% python3 -q
>>> import numpy as np
>>> import numpy.linalg as la
>>> np.set_printoptions(precision=2, suppress=True, linewidth=200)
>>> out = np.array([[2, 1, 2, 0, 0],
...     [2, 2, 2, 2, 0],
...     [0, 2, 2, 2, 2],
...     [0, 1, 2, 1, 1],
...     [1, 2, 0, 0, 2]])
>>> A = np.triu(out, 1)
>>> A
array([[0, 1, 2, 0, 0],
       [0, 0, 2, 2, 0],
       [0, 0, 0, 2, 2],
       [0, 0, 0, 0, 1],
       [0, 0, 0, 0, 0]])
>>> U, sig, vt = la.svd(A)
>>> evecs = vt[:(sig > 1e-8).sum()]
>>> rng = np.random.default_rng(98798)
>>> x0 = A[3] + 3 * A[0] + rng.integers(2) * np.eye(5)[4]
>>> x0
array([0., 3., 6., 0., 1.])
>>> round(float(la.norm(x0 - evecs.T @ evecs @ x0)), 2)
0.0
>>> la.matrix_rank(np.vstack([A, x0]))
np.int64(4)
>>> out = np.array([[-5, 0], [0, 1]])
>>> W2 = np.kron(out, A)
>>> W2.shape
(10, 10)
>>> np.round(la.norm(W2, 2), 2), round(la.norm(out, 2) * la.norm(A, 2), 2)
(np.float64(18.18), np.float64(18.18))
>>> X = np.load("block9.npy")
>>> X
array([[-0.06,  4.05, -5.02],
       [ 0.01,  4.03, -4.93],
       [ 0.06,  4.03, -4.94],
       [-0.03,  4.07, -4.97],
       [-0.01,  4.01, -5.09],
       [-0.02,  3.96, -4.95],
       [ 0.05,  3.96, -5.09],
       [ 0.04,  3.99, -4.94],
       [-0.04,  4.03, -5.1 ],
       [-0.08,  3.99, -4.96],
       [ 0.03,  3.95, -4.97],
       [ 0.01,  3.98, -5.06],
       [ 0.  ,  4.03, -5.06],
       [-0.09,  3.95, -4.99],
       [ 1.98, -7.11,  5.04],
       [ 2.01, -6.96,  5.  ],
       [ 1.92, -6.99,  4.91],
       [ 1.96, -6.99,  5.03],
       [ 2.02, -7.03,  4.97],
       [ 2.01, -7.11,  5.05],
       [ 2.03, -6.91,  5.03],
       [ 1.97, -6.96,  5.  ],
       [ 2.1 , -6.98,  4.98],
       [ 2.01, -6.89,  4.93],
       [ 2.05, -7.04,  4.97],
       [ 1.88, -7.06,  5.1 ],
       [ 2.01, -7.  ,  5.  ],
       [ 2.03, -6.94,  4.95]])
>>> C2 = A.T @ A
>>> np.diag(C2)
array([0, 1, 8, 8, 5])
>>> C2
array([[0, 0, 0, 0, 0],
       [0, 1, 2, 0, 0],
       [0, 2, 8, 4, 0],
       [0, 0, 4, 8, 4],
       [0, 0, 0, 4, 5]])
>>> la.eigvalsh(C2)[::-1]
array([13.22,  6.95,  1.73,  0.1 ,  0.  ])
>>> np.allclose(C2, C2.T)
True
